In [1]: import numpy as np

In [2]: from numpy import linalg as LA

In [3]: np.set_printoptions(suppress=True, linewidth=160)

In [4]: mat = np.loadtxt("x.csv", delimiter=",")

In [5]: print(mat)
[[ 0. -1.]
 [ 3.  0.]
 [ 1.  1.]
 [ 3. -2.]
 [ 2. -1.]
 [ 0.  1.]]

In [6]: out = np.c_[mat[:, :1] @ np.array([[0]]), np.array([-3, -4, 4, -2, -4, 1])]

In [7]: print(out)
[[ 0. -3.]
 [ 0. -4.]
 [ 0.  4.]
 [ 0. -2.]
 [ 0. -4.]
 [ 0.  1.]]

In [8]: print(np.round(LA.lstsq(mat, out[:, 0])[0], 3))
[0. 0.]

In [9]: print(LA.matrix_rank(out))
1

In [10]: print(LA.matrix_rank(out, rtol=0.1))
1

In [11]: print(round(LA.norm(out, 2) / LA.norm(out), 3))
1.0

In [12]: print(LA.cond(out) > 100)
True

In [13]: feats = np.load("layer14.npy")

In [14]: print(feats)
[[0 1 3 3 4 4 2]
 [1 4 4 1 3 5 5]
 [3 4 6 2 5 1 3]
 [3 1 2 6 1 4 3]
 [4 3 5 1 2 5 3]
 [4 5 1 4 5 6 4]
 [2 5 3 3 3 4 4]]

In [15]: print(feats @ feats)
[[ 55  61  58  51  55  72  59]
 [ 61  93  80  59  83  97  86]
 [ 58  80 100  55  80  89  81]
 [ 51  59  55  76  62  84  66]
 [ 55  83  80  62  89  92  79]
 [ 72  97  89  84  92 135 103]
 [ 59  86  81  66  79 103  88]]

In [16]: print(round(LA.det(feats), 3))
-16496.0

In [17]: print((feats + feats.T) / 2)
[[0. 1. 3. 3. 4. 4. 2.]
 [1. 4. 4. 1. 3. 5. 5.]
 [3. 4. 6. 2. 5. 1. 3.]
 [3. 1. 2. 6. 1. 4. 3.]
 [4. 3. 5. 1. 2. 5. 3.]
 [4. 5. 1. 4. 5. 6. 4.]
 [2. 5. 3. 3. 3. 4. 4.]]

In [18]: print(np.round(np.abs(LA.eigvals(feats)).max(), 3))
23.365

In [19]: print(np.allclose(feats, feats.T))
True

In [20]: ang = np.radians(135)

In [21]: r_ = np.eye(7)

In [22]: r_[3, 3] = r_[1, 1] = np.cos(ang)

In [23]: r_[3, 1], r_[1, 3] = -np.sin(ang), np.sin(ang)

In [24]: print(r_.round(3))
[[ 1.     0.     0.     0.     0.     0.     0.   ]
 [ 0.    -0.707  0.     0.707  0.     0.     0.   ]
 [ 0.     0.     1.     0.     0.     0.     0.   ]
 [ 0.    -0.707  0.    -0.707  0.     0.     0.   ]
 [ 0.     0.     0.     0.     1.     0.     0.   ]
 [ 0.     0.     0.     0.     0.     1.     0.   ]
 [ 0.     0.     0.     0.     0.     0.     1.   ]]

In [25]: out = feats @ r_.T

In [26]: print(np.round(LA.det(r_), 3), np.round(np.trace(r_), 3))
1.0 3.586

In [27]: print(np.allclose(feats @ feats.T, out @ out.T))
True

In [28]: print(out.round(3))
[[ 0.     1.414  3.    -2.828  4.     4.     2.   ]
 [ 1.    -2.121  4.    -3.536  3.     5.     5.   ]
 [ 3.    -1.414  6.    -4.243  5.     1.     3.   ]
 [ 3.     3.536  2.    -4.95   1.     4.     3.   ]
 [ 4.    -1.414  5.    -2.828  2.     5.     3.   ]
 [ 4.    -0.707  1.    -6.364  5.     6.     4.   ]
 [ 2.    -1.414  3.    -5.657  3.     4.     4.   ]]

In [29]: print(np.round(LA.svd(feats, compute_uv=False), 3), np.round(LA.svd(out, compute_uv=False), 3))
[23.365  6.14   4.262  3.841  3.578  2.452  0.8  ] [23.365  6.14   4.262  3.841  3.578  2.452  0.8  ]

In [30]: print(np.round(np.abs(out - feats).max(axis=0), 3))
[ 0.     6.414  0.    10.95   0.     0.     0.   ]

In [31]: cov = feats.T @ feats

In [32]: print(cov)
[[ 55  61  58  51  55  72  59]
 [ 61  93  80  59  83  97  86]
 [ 58  80 100  55  80  89  81]
 [ 51  59  55  76  62  84  66]
 [ 55  83  80  62  89  92  79]
 [ 72  97  89  84  92 135 103]
 [ 59  86  81  66  79 103  88]]

In [33]: print(np.round(LA.eigvalsh(cov)[::-1], 3))
[545.918  37.704  18.167  14.757  12.8     6.013   0.641]

In [34]: print(LA.matrix_rank(cov))
7

In [35]: print(np.round(LA.svd(feats, compute_uv=False) ** 2, 3))
[545.918  37.704  18.167  14.757  12.8     6.013   0.641]

In [36]: print((feats @ feats.T).shape)
(7, 7)

In [37]: vec = np.ones(7)

In [38]: for _ in range(7):
    ...:     vec = cov @ vec
    ...:     vec /= LA.norm(vec)
    ...:     print(round(vec @ cov @ vec, 3))
    ...: 
545.908
545.918
545.918
545.918
545.918
545.918
545.918

In [39]: print(round(LA.eigvalsh(cov)[-1], 3))
545.918

In [40]: rng = np.random.default_rng(533650)

In [41]: labels = rng.integers(0, 2, 3)

In [42]: arr = np.triu((labels[:, None] == labels) & (rng.random((3, 3)) < 0.8), 1).astype(int)

In [43]: arr += arr.T

In [44]: print(arr)
[[0 0 1]
 [0 0 1]
 [1 1 0]]

In [45]: # equal to its transpose

In [46]: rank = LA.matrix_rank(arr)

In [47]: print(rank)
2

In [48]: null = LA.svd(arr)[2][rank:].T

In [49]: print(np.round(null @ null.T, 3))
[[ 0.5 -0.5  0. ]
 [-0.5  0.5  0. ]
 [ 0.   0.   0. ]]

In [50]: print(np.allclose(arr @ null, 0))
True

In [51]: print([int(LA.matrix_rank(np.delete(arr, i, axis=0))) for i in range(3)])
[2, 2, 1]

In [52]: print(null.shape)
(3, 1)

In [53]: out = LA.inv(feats)

In [54]: print(round(LA.det(feats) * LA.det(out), 3))
1.0

In [55]: print(round(float(LA.slogdet(feats)[0]), 3))
-1.0

In [56]: print(np.round(LA.inv(out), 3) + 0)
[[0. 1. 3. 3. 4. 4. 2.]
 [1. 4. 4. 1. 3. 5. 5.]
 [3. 4. 6. 2. 5. 1. 3.]
 [3. 1. 2. 6. 1. 4. 3.]
 [4. 3. 5. 1. 2. 5. 3.]
 [4. 5. 1. 4. 5. 6. 4.]
 [2. 5. 3. 3. 3. 4. 4.]]

In [57]: print(np.round(feats @ out, 3) + 0)
[[1. 0. 0. 0. 0. 0. 0.]
 [0. 1. 0. 0. 0. 0. 0.]
 [0. 0. 1. 0. 0. 0. 0.]
 [0. 0. 0. 1. 0. 0. 0.]
 [0. 0. 0. 0. 1. 0. 0.]
 [0. 0. 0. 0. 0. 1. 0.]
 [0. 0. 0. 0. 0. 0. 1.]]

In [58]: m1 = np.load("case12.npy")

In [59]: print(m1)
[[0. 0. 0. 0. 0. 0. 0. 7.]
 [0. 0. 0. 0. 0. 0. 0. 6.]
 [0. 0. 0. 0. 0. 0. 0. 7.]
 [0. 0. 0. 0. 0. 0. 0. 9.]
 [0. 0. 0. 0. 0. 0. 0. 5.]
 [0. 0. 0. 0. 0. 0. 0. 8.]
 [0. 0. 0. 0. 0. 0. 0. 6.]
 [7. 6. 7. 9. 5. 8. 6. 0.]]

In [60]: # symmetric, so the eigenvalues are real

In [61]: labels = rng.permutation(8)

In [62]: print(labels)
[4 0 6 1 3 7 5 2]

In [63]: out = m1[labels][:, labels]

In [64]: print(round(float(LA.det(out)), 3), round(float(LA.det(m1[labels])), 3))
0.0 0.0

In [65]: print(np.trace(out))
0.0

In [66]: print(out)
[[0. 0. 0. 0. 0. 5. 0. 0.]
 [0. 0. 0. 0. 0. 7. 0. 0.]
 [0. 0. 0. 0. 0. 6. 0. 0.]
 [0. 0. 0. 0. 0. 6. 0. 0.]
 [0. 0. 0. 0. 0. 9. 0. 0.]
 [5. 7. 6. 6. 9. 0. 8. 7.]
 [0. 0. 0. 0. 0. 8. 0. 0.]
 [0. 0. 0. 0. 0. 7. 0. 0.]]

In [67]: print(np.round(out @ LA.pinv(out) @ out, 3))
[[0. 0. 0. 0. 0. 5. 0. 0.]
 [0. 0. 0. 0. 0. 7. 0. 0.]
 [0. 0. 0. 0. 0. 6. 0. 0.]
 [0. 0. 0. 0. 0. 6. 0. 0.]
 [0. 0. 0. 0. 0. 9. 0. 0.]
 [5. 7. 6. 6. 9. 0. 8. 7.]
 [0. 0. 0. 0. 0. 8. 0. 0.]
 [0. 0. 0. 0. 0. 7. 0. 0.]]

In [68]: print(np.round(np.trace(LA.pinv(out) @ out), 3))
2.0

In [69]: print(np.abs(np.diag(LA.qr(out)[1])) > 1e-9)
[ True False False False False  True False False]

In [70]: ev, evecs = LA.eigh(m1)

In [71]: vec = np.array([4, 5, 5, 0, 2, 5, 2, 4])

In [72]: print(round(float(vec @ m1 @ vec / (vec @ vec)), 3), np.round(ev[0], 3), round(ev[-1], 3))
10.783 -18.439 18.439

In [73]: K = np.arange(40).reshape(5, 8) + 4

In [74]: print(K)
[[ 4  5  6  7  8  9 10 11]
 [12 13 14 15 16 17 18 19]
 [20 21 22 23 24 25 26 27]
 [28 29 30 31 32 33 34 35]
 [36 37 38 39 40 41 42 43]]

In [75]: # rank 2

In [76]: vec = np.array([1, 1, 2, 2, 2, 3, 4, 0])

In [77]: print(np.einsum("ij,j->i", K, vec))
[118 238 358 478 598]

In [78]: print(K @ vec)
[118 238 358 478 598]

In [79]: print(K @ np.ones(8))
[ 60. 124. 188. 252. 316.]

In [80]: print(LA.norm(K @ vec) <= LA.norm(K, 2) * LA.norm(vec) + 1e-9)
True

In [81]: print((K * vec).sum(axis=1))
[118 238 358 478 598]

In [82]: print(K @ (2 * vec))
[ 236  476  716  956 1196]

In [83]: print(K * vec)
[[  4   5  12  14  16  27  40   0]
 [ 12  13  28  30  32  51  72   0]
 [ 20  21  44  46  48  75 104   0]
 [ 28  29  60  62  64  99 136   0]
 [ 36  37  76  78  80 123 168   0]]

In [84]: cov = K.T @ K

In [85]: print(np.diag(cov))
[2640 2845 3060 3285 3520 3765 4020 4285]

In [86]: M = np.load("block5.npy")

In [87]: print(M)
[[ 0 -9]
 [ 9  0]]

In [88]: print(np.round(LA.norm(M, axis=0), 3))
[9. 9.]

In [89]: print(np.round(LA.svd(M, compute_uv=False), 3))
[9. 9.]

In [90]: labels = rng.permutation(2)

In [91]: print(labels)
[0 1]

In [92]: out = M[labels][:, labels]

In [93]: print(np.round(np.sort(np.abs(LA.eigvals(out))), 3))
[9. 9.]

In [94]: print(np.diag(out))
[0 0]

In [95]: print(np.round(LA.det(out), 3), round(float(LA.det(M[labels])), 3))
81.0 81.0

In [96]: print(out)
[[ 0 -9]
 [ 9  0]]

In [97]: sigma = 5 * 0.5 ** np.arange(7)

In [98]: Q, _ = LA.qr(np.array([[-0.7, 1.1, 1.1, 2.2, 0.8, -0.9, -0.9],
    ...:     [-0.8, 0.7, -0.2, 0.8, 0.6, -3.3, 0.3],
    ...:     [-1.0, 0.6, -0.8, -0.7, 1.0, -0.7, -2.0],
    ...:     [0.3, 0.3, 0.4, 0.9, -0.9, -0.8, -1.7],
    ...:     [-0.6, 0.3, -0.4, 0.7, -0.1, 0.4, -1.3],
    ...:     [-0.3, -1.6, -1.0, -0.3, 1.1, 0.0, -0.4],
    ...:     [0.5, 1.3, 0.4, -1.2, 1.0, 0.5, -0.3]]))

In [99]: J = rng.normal(size=(26, 7)) * sigma @ Q

In [100]: print(J.round(3))
[[-2.694 -2.106  3.87   0.923 -1.324  0.533  1.115]
 [-0.676 -1.018  2.434 -0.573 -0.812  1.253  1.083]
 [-1.972 -2.552  6.657  1.38  -2.003  2.617  1.614]
 [ 0.749 -0.32   2.118  0.037 -0.55   0.935  0.351]
 [ 2.356  1.92  -4.146 -1.414  1.457 -1.185 -1.379]
 [-1.743 -1.449  3.37   0.412 -1.379  0.874  0.369]
 [-3.625 -2.403  2.906  0.039 -1.359 -0.712  0.253]
 [-0.822 -1.638  5.043  1.821 -1.235  2.558  0.305]
 [ 2.339  0.809 -0.049 -0.519  0.572  1.293  0.63 ]
 [ 2.422  1.791 -2.223  1.241  1.599  1.045  0.085]
 [-1.003 -0.195 -1.53  -0.79   0.119 -2.089 -0.94 ]
 [-1.303 -0.704 -0.381 -0.37  -0.159 -2.039 -0.347]
 [ 1.805  0.192  1.365  0.052 -0.074  2.791  1.654]
 [-0.609 -1.517  4.708  2.499 -0.412  3.973  2.787]
 [ 4.241  3.446 -6.887 -2.926  1.744 -3.092 -3.545]
 [-1.967 -2.047  3.734  0.319 -1.296  0.808  0.862]
 [-1.065 -0.635  1.238  0.871 -0.172  1.571  1.272]
 [-1.222 -1.728  4.233  0.59  -1.402  1.13  -1.094]
 [ 0.293 -0.477  3.026  1.984 -0.055  3.665  2.012]
 [ 2.49   3.004 -6.726 -1.748  1.792 -2.638 -1.909]
 [ 0.503 -0.808  3.518  1.665 -0.234  3.151  1.387]
 [-0.359  0.509 -1.325  0.626  0.496  0.502  0.229]
 [-1.082  0.609 -3.351 -0.873  0.328 -3.052 -1.857]
 [-2.006 -1.113  1.637  1.21  -0.567 -0.462  0.251]
 [ 2.587  0.621  1.466 -0.714 -0.385  0.341 -0.585]
 [ 0.951  0.089 -0.263 -0.98  -0.136 -1.051 -0.19 ]]

In [101]: def softmax(z):
     ...:     e = np.exp(z - z.max(axis=-1, keepdims=True))
     ...:     return e / e.sum(axis=-1, keepdims=True)
     ...: 

In [102]: print(np.round(softmax(10 * J[23]), 3) + 0)
[0.    0.    0.986 0.014 0.    0.    0.   ]

In [103]: print(np.round(softmax(J[23]), 3))
[0.012 0.029 0.449 0.293 0.05  0.055 0.112]

In [104]: att = J @ J.T / np.sqrt(7)

In [105]: print(np.round(softmax(att)[23] @ J, 3))
[-2.109 -2.267  5.245  1.11  -1.623  1.754  1.186]
